$ python3 -q
>>> import numpy as np
>>> np.set_printoptions(precision=3, suppress=True, linewidth=160)
>>> def rd(a):
...     return np.round(a, 3) + 0
... 
>>> M = np.arange(20).reshape(5, 4) + 4
>>> M
array([[ 4,  5,  6,  7],
       [ 8,  9, 10, 11],
       [12, 13, 14, 15],
       [16, 17, 18, 19],
       [20, 21, 22, 23]])
>>> out = np.array([[2, 1, -2], [2, 0, 0]])
>>> W2 = np.kron(out, M)
>>> W2.shape
(10, 12)
>>> W2
array([[  8,  10,  12,  14,   4,   5,   6,   7,  -8, -10, -12, -14],
       [ 16,  18,  20,  22,   8,   9,  10,  11, -16, -18, -20, -22],
       [ 24,  26,  28,  30,  12,  13,  14,  15, -24, -26, -28, -30],
       [ 32,  34,  36,  38,  16,  17,  18,  19, -32, -34, -36, -38],
       [ 40,  42,  44,  46,  20,  21,  22,  23, -40, -42, -44, -46],
       [  8,  10,  12,  14,   0,   0,   0,   0,   0,   0,   0,   0],
       [ 16,  18,  20,  22,   0,   0,   0,   0,   0,   0,   0,   0],
       [ 24,  26,  28,  30,   0,   0,   0,   0,   0,   0,   0,   0],
       [ 32,  34,  36,  38,   0,   0,   0,   0,   0,   0,   0,   0],
       [ 40,  42,  44,  46,   0,   0,   0,   0,   0,   0,   0,   0]])
>>> X = np.array([[0, 0, 3, 2], [3, 1, 3, 3], [1, 2, 0, 0], [0, 0, 3, 0]])
>>> X[-1] = X[0] + 3 * X[1]
>>> X
array([[ 0,  0,  3,  2],
       [ 3,  1,  3,  3],
       [ 1,  2,  0,  0],
       [ 9,  3, 12, 11]])
>>> x = np.array([-2, 3, 0, -3])
>>> X @ (2 * x)
array([-12, -24,   8, -84])
>>> np.linalg.norm(X @ x) <= np.linalg.norm(X, 2) * np.linalg.norm(x) + 1e-9
np.True_
>>> X @ x
array([ -6, -12,   4, -42])
>>> (X * x).sum(axis=1)
array([ -6, -12,   4, -42])
>>> print(np.sign((X @ x).round(6)))
[-1 -1  1 -1]
>>> print(X @ np.ones(4))
[ 5. 10.  3. 35.]
>>> (X @ x).argmax()
np.int64(2)
>>> np.linalg.cond(X) > 100
np.True_
>>> print(rd(np.linalg.norm(X, 2) / np.linalg.norm(X)))
0.99
>>> np.argsort(-np.linalg.norm(X, axis=0).round(6), kind="stable")[:3]
array([2, 3, 0])
>>> K = np.load("layer11.npy")
>>> K
array([[  0, -10,  -9,   4,   0],
       [ 10,   0,  -8,   4,   6],
       [  9,   8,   0,  -1,   1],
       [ -4,  -4,   1,   0,   5],
       [  0,  -6,  -1,  -5,   0]])
>>> # rows and columns are dependent
>>> out = K / np.sqrt((K ** 2).mean(axis=1, keepdims=True))
>>> np.linalg.matrix_rank(out) == np.linalg.matrix_rank(K)
np.True_
>>> np.linalg.matrix_rank(K - K.mean(axis=1, keepdims=True))
np.int64(4)
>>> rank = np.linalg.matrix_rank(K)
>>> print(rank)
4
>>> ns = np.linalg.svd(K)[2][rank:].T
>>> np.linalg.matrix_rank(K.T @ K), np.linalg.matrix_rank(K @ K.T)
(np.int64(4), np.int64(4))
>>> np.allclose(K @ ns, 0)
True
>>> rd(ns[:, 0] / ns[np.abs(ns[:, 0]).round(6).argmax(), 0])
array([ 0.676, -0.662,  1.   ,  0.595, -0.189])
>>> u = np.array([3, 1, -3, -3])
>>> rng = np.random.default_rng(57)
>>> m1 = np.outer(rng.normal(size=25), u) + 0.05 * rng.normal(size=(25, 4))
>>> rd(m1)
array([[ 1.028,  0.358, -1.019, -1.082],
       [ 1.381,  0.506, -1.364, -1.355],
       [ 4.773,  1.633, -4.682, -4.784],
       [ 4.064,  1.311, -3.975, -4.047],
       [ 0.492,  0.115, -0.453, -0.511],
       [ 1.077,  0.326, -1.077, -1.085],
       [-3.543, -1.231,  3.548,  3.501],
       [-1.205, -0.386,  1.191,  1.26 ],
       [ 0.968,  0.307, -1.   , -0.936],
       [ 2.328,  0.848, -2.462, -2.389],
       [-2.494, -0.875,  2.423,  2.4  ],
       [-2.501, -0.796,  2.549,  2.409],
       [ 1.544,  0.494, -1.582, -1.524],
       [ 2.15 ,  0.692, -2.255, -2.175],
       [-3.264, -1.119,  3.304,  3.238],
       [ 0.944,  0.397, -0.959, -0.978],
       [ 4.119,  1.359, -4.048, -4.109],
       [-0.022,  0.007, -0.019, -0.031],
       [ 2.708,  0.888, -2.716, -2.66 ],
       [ 3.157,  1.046, -3.103, -3.071],
       [-2.222, -0.722,  2.268,  2.223],
       [-1.247, -0.509,  1.313,  1.337],
       [-3.945, -1.267,  3.981,  4.073],
       [-3.455, -1.177,  3.492,  3.474],
       [-0.637, -0.228,  0.552,  0.592]])
>>> hat = m1 @ np.linalg.solve(m1.T @ m1, m1.T)
>>> np.allclose(hat @ hat, hat)
True
>>> rd(np.trace(hat))
np.float64(4.0)
>>> out = np.c_[m1[:, :1] @ np.array([[3]]), np.array([-3, 1, -1, 3, -3, 1, 3, 1, 1, -2, -2, 0, 1, 1, 1, -2, 1, -1, 2, -3, -2, 0, 1, -2, 3])]
>>> print(rd(out))
[[  3.085  -3.   ]
 [  4.142   1.   ]
 [ 14.319  -1.   ]
 [ 12.192   3.   ]
 [  1.477  -3.   ]
 [  3.231   1.   ]
 [-10.63    3.   ]
 [ -3.616   1.   ]
 [  2.904   1.   ]
 [  6.983  -2.   ]
 [ -7.482  -2.   ]
 [ -7.503   0.   ]
 [  4.633   1.   ]
 [  6.451   1.   ]
 [ -9.791   1.   ]
 [  2.832  -2.   ]
 [ 12.357   1.   ]
 [ -0.066  -1.   ]
 [  8.123   2.   ]
 [  9.47   -3.   ]
 [ -6.665  -2.   ]
 [ -3.742   0.   ]
 [-11.835   1.   ]
 [-10.364  -2.   ]
 [ -1.912   3.   ]]
>>> rd(np.linalg.lstsq(m1, out[:, 0])[0])
array([3., 0., 0., 0.])
>>> print(np.linalg.matrix_rank(np.c_[m1, out]))
5
>>> rd(np.linalg.norm(out - m1 @ np.linalg.lstsq(m1, out)[0], axis=0))
array([0.   , 8.859])
>>> J = (rng.random((5, 5)) < 0.3) + np.eye(5)
>>> J /= J.sum(axis=1, keepdims=True)
>>> print(rd(J))
[[0.5   0.5   0.    0.    0.   ]
 [0.    1.    0.    0.    0.   ]
 [0.333 0.    0.667 0.    0.   ]
 [0.    0.5   0.    0.5   0.   ]
 [0.    0.    0.333 0.333 0.333]]
>>> # a transition matrix
>>> x = np.array([1, 0, -3, 0, 1])
>>> y = J @ x
>>> coef, lr = np.zeros(5), 1 / np.linalg.norm(J, 2) ** 2
>>> for i in range(8):
...     coef -= lr * J.T @ (J @ coef - y)
...     if i % 2 == 0: print(i, round(np.linalg.norm(J @ coef - y), 3))
... 
0 1.217
2 0.743
4 0.601
6 0.517
>>> rd(np.linalg.cond(J))
np.float64(5.483)
>>> out = J + rng.integers(-2, 3, (5, 3)) @ rng.integers(-2, 3, (3, 5))
>>> rd(out)
array([[ 2.5  ,  6.5  ,  1.   , -1.   ,  2.   ],
       [-1.   , -1.   , -4.   ,  5.   ,  3.   ],
       [-1.667,  0.   ,  3.667, -2.   , -3.   ],
       [ 1.   , -3.5  ,  0.   , -1.5  , -2.   ],
       [-6.   , -2.   ,  1.333,  3.333, -1.667]])
>>> rd(np.linalg.svd(out - J, compute_uv=False))
array([9.742, 8.563, 6.146, 0.   , 0.   ])
>>> print(np.linalg.matrix_rank(out - J, tol=1e-8))
3
>>> x = np.array([-2, 0, -1, 0, 1])
>>> y = out @ x
>>> rd(y)
array([-4.   ,  9.   , -3.333, -4.   ,  9.   ])
>>> rd(np.linalg.solve(out, y + out[:, 0]))
array([-1.,  0., -1.,  0.,  1.])
>>> print(rd(np.linalg.solve(out, out[:, 4])))
[0. 0. 0. 0. 1.]
>>> rd(np.linalg.solve(out.T, out[2]))
array([0., 0., 1., 0., 0.])
>>> rd(np.linalg.solve(out, 3 * y))
array([-6.,  0., -3.,  0.,  3.])
>>> A = np.load("arr.npy")
>>> A
array([[-3, -2,  0,  0],
       [ 3, -3,  0,  0],
       [ 0,  0, -3, -2],
       [ 0,  0,  3, -3]])
>>> print(A.sum(axis=0))
[ 0 -5  0 -5]
>>> print(A.mean(axis=0))
[ 0.   -1.25  0.   -1.25]
>>> np.count_nonzero(A)
np.int64(8)
>>> print(np.abs(A).max())
3
>>> rd(np.linalg.svd(A, compute_uv=False))
array([4.405, 4.405, 3.405, 3.405])
>>> np.diff(A, axis=0)
array([[ 6, -1,  0,  0],
       [-3,  3, -3, -2],
       [ 0,  0,  6, -1]])
>>> print(rd(np.linalg.norm(A)))
7.874
>>> A.sum(axis=1)
array([-5,  0, -5,  0])
>>> rd(np.abs(np.linalg.eigvals(A)).max())
np.float64(3.873)
>>> np.linalg.matrix_power(A, 4)
array([[-207,   72,    0,    0],
       [-108, -207,    0,    0],
       [   0,    0, -207,   72],
       [   0,    0, -108, -207]])
>>> (A - A.T) / 2
array([[ 0. , -2.5,  0. ,  0. ],
       [ 2.5,  0. ,  0. ,  0. ],
       [ 0. ,  0. ,  0. , -2.5],
       [ 0. ,  0. ,  2.5,  0. ]])
>>> np.allclose(A, A.T)
False
>>> print((A != 0).astype(int))
[[1 1 0 0]
 [1 1 0 0]
 [0 0 1 1]
 [0 0 1 1]]
>>> print(A @ A)
[[  3  12   0   0]
 [-18   3   0   0]
 [  0   0   3  12]
 [  0   0 -18   3]]
>>> rd(np.sort(np.linalg.eigvals(A).real))
array([-3., -3., -3., -3.])
>>> rd(np.linalg.det(A))
np.float64(225.0)
>>> mat = np.array([[3, 3, 3, -3],
...     [1, 1, 1, -1],
...     [2, 2, 2, -2],
...     [3, 3, 3, -3],
...     [-2, -2, -2, 2]])
>>> x = np.array([2, -2, -1, 2])
>>> np.linalg.norm(mat @ x) <= np.linalg.norm(mat, 2) * np.linalg.norm(x) + 1e-9
np.True_
>>> (mat @ x).argmax()
np.int64(4)
>>> np.einsum("ij,j->i", mat, x)
array([-9, -3, -6, -9,  6])
>>> mat @ np.eye(4)[3]
array([-3., -1., -2., -3.,  2.])
>>> mat @ (2 * x)
array([-18,  -6, -12, -18,  12])
>>> E = np.array([[1, 1, -1, -1, 1, 1, -1, -1], [1, 1, 1, 1, 1, 1, 1, 1]])
>>> E
array([[ 1,  1, -1, -1,  1,  1, -1, -1],
       [ 1,  1,  1,  1,  1,  1,  1,  1]])
>>> # columns 0 and 1 are equal
>>> rd(np.linalg.norm(E, 1)), rd(np.linalg.norm(E, np.inf))
(np.float64(2.0), np.float64(8.0))
>>> E[1] @ E[0]
np.int64(0)
>>> u, g = E[0], E[1]
>>> u @ u
np.int64(8)
>>> p = (u @ g) / (u @ u) * u
>>> np.outer(u, g)
array([[ 1,  1,  1,  1,  1,  1,  1,  1],
       [ 1,  1,  1,  1,  1,  1,  1,  1],
       [-1, -1, -1, -1, -1, -1, -1, -1],
       [-1, -1, -1, -1, -1, -1, -1, -1],
       [ 1,  1,  1,  1,  1,  1,  1,  1],
       [ 1,  1,  1,  1,  1,  1,  1,  1],
       [-1, -1, -1, -1, -1, -1, -1, -1],
       [-1, -1, -1, -1, -1, -1, -1, -1]])
>>> p
array([ 0.,  0., -0., -0.,  0.,  0., -0., -0.])
>>> rd(np.linalg.norm(u + g) ** 2 + np.linalg.norm(u - g) ** 2)
np.float64(32.0)
>>> w1 = np.array([[-1, 1, 1, 3, 0, 1],
...     [-1, -3, 0, 0, -1, -1],
...     [0, -1, 1, -3, 3, 1],
...     [-1, -2, -3, 3, -1, 1],
...     [0, 2, 0, 1, 1, 0],
...     [0, -1, 3, 2, 0, -1],
...     [3, -2, -3, 2, -1, 3],
...     [-2, -2, 0, -1, 2, 3]])
>>> coef = np.array([2, 4, 9, 5, 7, 4])
>>> hid = np.maximum(E @ w1 + coef, 0)
>>> np.linalg.matrix_rank(hid)
np.int64(2)
>>> (hid > 0).mean(axis=0)
array([0. , 0.5, 1. , 1. , 1. , 0.5])
>>> W2 = np.array([[3, 1], [3, 2], [3, 3], [1, 0], [1, 2], [2, 2]])
>>> hid @ W2
array([[98, 82],
       [68, 66]])
>>> w1 @ W2
array([[  8,   6],
       [-15, -11],
       [  2,   9],
       [-14, -14],
       [  8,   6],
       [  6,   5],
       [  1,  -6],
       [ -5,   4]])
>>> u = np.array([3, 2, 3])
>>> np.array([np.convolve(row, u, "same") for row in E])
array([[ 5,  2, -2, -2,  2,  2, -2, -5],
       [ 5,  8,  8,  8,  8,  8,  8,  5]])
>>> np.convolve(E[0], u)
array([ 3,  5,  2, -2, -2,  2,  2, -2, -5, -3])
>>> np.polyval(u, E[0])
array([8, 8, 4, 4, 8, 8, 4, 4])
